$ ipython --no-banner

In [1]: import numpy as np

In [2]: np.set_printoptions(suppress=True, linewidth=120)

In [3]: J = np.load("w.npy")

In [4]: J
Out[4]: 
array([[1.  , 0.2 , 0.04, 0.01, 0.  , 0.  , 0.  , 0.  , 0.  , 0.  ],
       [0.2 , 1.  , 0.2 , 0.04, 0.01, 0.  , 0.  , 0.  , 0.  , 0.  ],
       [0.04, 0.2 , 1.  , 0.2 , 0.04, 0.01, 0.  , 0.  , 0.  , 0.  ],
       [0.01, 0.04, 0.2 , 1.  , 0.2 , 0.04, 0.01, 0.  , 0.  , 0.  ],
       [0.  , 0.01, 0.04, 0.2 , 1.  , 0.2 , 0.04, 0.01, 0.  , 0.  ],
       [0.  , 0.  , 0.01, 0.04, 0.2 , 1.  , 0.2 , 0.04, 0.01, 0.  ],
       [0.  , 0.  , 0.  , 0.01, 0.04, 0.2 , 1.  , 0.2 , 0.04, 0.01],
       [0.  , 0.  , 0.  , 0.  , 0.01, 0.04, 0.2 , 1.  , 0.2 , 0.04],
       [0.  , 0.  , 0.  , 0.  , 0.  , 0.01, 0.04, 0.2 , 1.  , 0.2 ],
       [0.  , 0.  , 0.  , 0.  , 0.  , 0.  , 0.01, 0.04, 0.2 , 1.  ]])

In [5]: Y = np.linalg.invert(J)
AttributeError: module 'numpy.linalg' has no attribute 'invert'


In [6]: Y = np.linalg.inv(J)

In [7]: round(float(np.linalg.slogdet(J)[0]), 2)
Out[7]: 1.0

In [8]: np.round(J @ Y, 2) + 0
Out[8]: 
array([[1., 0., 0., 0., 0., 0., 0., 0., 0., 0.],
       [0., 1., 0., 0., 0., 0., 0., 0., 0., 0.],
       [0., 0., 1., 0., 0., 0., 0., 0., 0., 0.],
       [0., 0., 0., 1., 0., 0., 0., 0., 0., 0.],
       [0., 0., 0., 0., 1., 0., 0., 0., 0., 0.],
       [0., 0., 0., 0., 0., 1., 0., 0., 0., 0.],
       [0., 0., 0., 0., 0., 0., 1., 0., 0., 0.],
       [0., 0., 0., 0., 0., 0., 0., 1., 0., 0.],
       [0., 0., 0., 0., 0., 0., 0., 0., 1., 0.],
       [0., 0., 0., 0., 0., 0., 0., 0., 0., 1.]])

In [9]: np.round(np.linalg.inv(Y), 2) + 0
Out[9]: 
array([[1.  , 0.2 , 0.04, 0.01, 0.  , 0.  , 0.  , 0.  , 0.  , 0.  ],
       [0.2 , 1.  , 0.2 , 0.04, 0.01, 0.  , 0.  , 0.  , 0.  , 0.  ],
       [0.04, 0.2 , 1.  , 0.2 , 0.04, 0.01, 0.  , 0.  , 0.  , 0.  ],
       [0.01, 0.04, 0.2 , 1.  , 0.2 , 0.04, 0.01, 0.  , 0.  , 0.  ],
       [0.  , 0.01, 0.04, 0.2 , 1.  , 0.2 , 0.04, 0.01, 0.  , 0.  ],
       [0.  , 0.  , 0.01, 0.04, 0.2 , 1.  , 0.2 , 0.04, 0.01, 0.  ],
       [0.  , 0.  , 0.  , 0.01, 0.04, 0.2 , 1.  , 0.2 , 0.04, 0.01],
       [0.  , 0.  , 0.  , 0.  , 0.01, 0.04, 0.2 , 1.  , 0.2 , 0.04],
       [0.  , 0.  , 0.  , 0.  , 0.  , 0.01, 0.04, 0.2 , 1.  , 0.2 ],
       [0.  , 0.  , 0.  , 0.  , 0.  , 0.  , 0.01, 0.04, 0.2 , 1.  ]])

In [10]: Y.round(2) + 0
Out[10]: 
array([[ 1.04, -0.21,  0.  ,  0.  ,  0.  ,  0.  ,  0.  ,  0.  ,  0.  ,  0.  ],
       [-0.21,  1.08, -0.21,  0.  ,  0.  ,  0.  ,  0.  ,  0.  ,  0.  ,  0.  ],
       [ 0.  , -0.21,  1.08, -0.21,  0.  ,  0.  ,  0.  ,  0.  ,  0.  ,  0.  ],
       [ 0.  ,  0.  , -0.21,  1.08, -0.21,  0.  ,  0.  ,  0.  ,  0.  ,  0.  ],
       [ 0.  ,  0.  ,  0.  , -0.21,  1.08, -0.21,  0.  ,  0.  ,  0.  ,  0.  ],
       [ 0.  ,  0.  ,  0.  ,  0.  , -0.21,  1.08, -0.21,  0.  ,  0.  ,  0.  ],
       [ 0.  ,  0.  ,  0.  ,  0.  ,  0.  , -0.21,  1.08, -0.21,  0.  ,  0.  ],
       [ 0.  ,  0.  ,  0.  ,  0.  ,  0.  ,  0.  , -0.21,  1.08, -0.21,  0.  ],
       [ 0.  ,  0.  ,  0.  ,  0.  ,  0.  ,  0.  ,  0.  , -0.21,  1.08, -0.21],
       [ 0.  ,  0.  ,  0.  ,  0.  ,  0.  ,  0.  ,  0.  ,  0.  , -0.21,  1.04]])

In [11]: np.allclose(Y, J.T)
Out[11]: False

In [12]: w1 = np.array([[1, 1, 7, -9],
    ...:     [8, -2, 3, 0],
    ...:     [-3, 3, 8, 2],
    ...:     [8, 8, -6, -4],
    ...:     [9, -7, 7, -8],
    ...:     [-9, 5, -5, 2],
    ...:     [-1, 0, 8, 1],
    ...:     [2, -9, 4, 5],
    ...:     [-7, -4, -6, 9],
    ...:     [-9, 4, 6, 0]])

In [13]: coef = np.array([-1, 2, -2, -3])

In [14]: hid = np.maximum(Y @ w1 + coef, 0)

In [15]: (hid > 0).astype(int)
Out[15]: 
array([[0, 1, 1, 0],
       [1, 0, 0, 0],
       [0, 1, 1, 0],
       [1, 1, 0, 0],
       [1, 0, 1, 0],
       [0, 1, 0, 1],
       [0, 1, 1, 0],
       [1, 0, 1, 1],
       [0, 0, 0, 1],
       [0, 1, 1, 0]])

In [16]: (hid > 0).mean(axis=0)
Out[16]: array([0.4, 0.6, 0.6, 0.3])

In [17]: C = np.array([[6, 2, 6], [7, 8, 6], [7, 1, 6], [8, 3, 9]])

In [18]: w1 @ C
Out[18]: 
array([[-10, -10, -27],
       [ 55,   3,  54],
       [ 75,  32,  66],
       [ 30,  62,  24],
       [-10, -55, -18],
       [-38,  23, -36],
       [ 58,   9,  51],
       [ 17, -49,  27],
       [-40, -25, -21],
       [ 16,  20,   6]])
